$ ipython --no-banner

In [1]: import numpy as np

In [2]: import numpy.linalg as la

In [3]: np.set_printoptions(precision=1, suppress=True, linewidth=120)

In [4]: m1 = np.array([[-3, -2, 2], [5, 7, 0], [-5, 6, -6]])

In [5]: print(m1)
[[-3 -2  2]
 [ 5  7  0]
 [-5  6 -6]]

In [6]: proj = np.triu(np.array([[-1, 2, -2], [-1, 1, 3], [3, 0, 0]]), 1) + np.eye(3)

In [7]: A2 = proj @ m1 @ la.inv(proj)

In [8]: print(np.poly(A2))
[   1.    2.  -25. -196.]

In [9]: print(la.matrix_rank(A2))
3

In [10]: arr = np.load("dump.npy")

In [11]: print(arr)
[[1.  0.  0. ]
 [0.  1.  0. ]
 [0.3 0.3 0.3]]

In [12]: # rows sum to 1

In [13]: print(round(la.eigvals(arr).sum().real, 1))
2.3

In [14]: print(np.poly(arr))
[ 1.  -2.3  1.7 -0.3]

In [15]: print(np.round(np.einsum("ij,ji->", arr, arr), 1))
2.1

In [16]: print(la.eigvals(arr))
[0.3 1.  1. ]

In [17]: print(np.kron(np.eye(2, dtype=int), arr))
[[1.  0.  0.  0.  0.  0. ]
 [0.  1.  0.  0.  0.  0. ]
 [0.3 0.3 0.3 0.  0.  0. ]
 [0.  0.  0.  1.  0.  0. ]
 [0.  0.  0.  0.  1.  0. ]
 [0.  0.  0.  0.3 0.3 0.3]]

In [18]: print(round(float(la.det(arr.T)), 1))
0.3

In [19]: T = np.stack([arr, 5 * arr, arr[::-1]])

In [20]: print((T @ arr.T).shape)
(3, 3, 3)

In [21]: print(la.matrix_rank(T.reshape(3, -1)))
2

In [22]: print(la.norm(T, axis=(1, 2)))
[1.5 7.6 1.5]

In [23]: print(T.shape)
(3, 3, 3)

In [24]: print(la.det(T))
[ 0.3 41.7 -0.3]
